$ python -q
>>> import numpy as np
>>> from numpy import linalg as LA
>>> np.set_printoptions(suppress=True, linewidth=140)
>>> K = np.load("m.npy")
>>> K
array([[ -9.803,  12.027,   1.312],
       [  6.532,   2.513,  -3.064],
       [  0.111,  -0.332,  -1.632],
       [  2.243,   2.11 ,  -1.553],
       [  6.392,   3.436,  -1.703],
       [ -5.448,  -0.398,   0.833],
       [  7.882,   0.032,   1.909],
       [ -7.026,   5.414,   1.572],
       [  9.479,  -4.717,   3.73 ],
       [ -2.969,  -4.768,  -3.94 ],
       [  6.295,   1.916,   0.36 ],
       [  1.39 ,  -2.93 ,   1.056],
       [-11.593,   4.376,   2.479],
       [-11.832,   5.528,   0.824],
       [  7.387,   4.711,   1.625],
       [ -3.382,   2.928,   9.3  ],
       [ -1.417,   7.526,   7.895]])
>>> Y = np.c_[K[:, :2] @ np.array([[4, 4], [0, 0]]), np.array([0, -1, 2, 2, 2, -1, -1, -1, 2, -1, 2, 1, -1, 0, -1, 1, -2])]
>>> Y
array([[-39.212, -39.212,   0.   ],
       [ 26.128,  26.128,  -1.   ],
       [  0.444,   0.444,   2.   ],
       [  8.972,   8.972,   2.   ],
       [ 25.568,  25.568,   2.   ],
       [-21.792, -21.792,  -1.   ],
       [ 31.528,  31.528,  -1.   ],
       [-28.104, -28.104,  -1.   ],
       [ 37.916,  37.916,   2.   ],
       [-11.876, -11.876,  -1.   ],
       [ 25.18 ,  25.18 ,   2.   ],
       [  5.56 ,   5.56 ,   1.   ],
       [-46.372, -46.372,  -1.   ],
       [-47.328, -47.328,   0.   ],
       [ 29.548,  29.548,  -1.   ],
       [-13.528, -13.528,   1.   ],
       [ -5.668,  -5.668,  -2.   ]])
>>> LA.matrix_rank(np.c_[K, Y])
np.int64(4)
>>> np.round(LA.norm(Y - K @ LA.lstsq(K, Y)[0], axis=0), 3) + 0
array([0.   , 0.   , 5.395])
>>> np.round(LA.norm(LA.qr(K)[0].T @ Y, axis=0) ** 2 / ((Y ** 2).sum(axis=0) + 1e-12), 3)
array([1.   , 1.   , 0.118])
>>> np.round(LA.lstsq(K, Y[:, 0])[0], 3) + 0
array([4., 0., 0.])
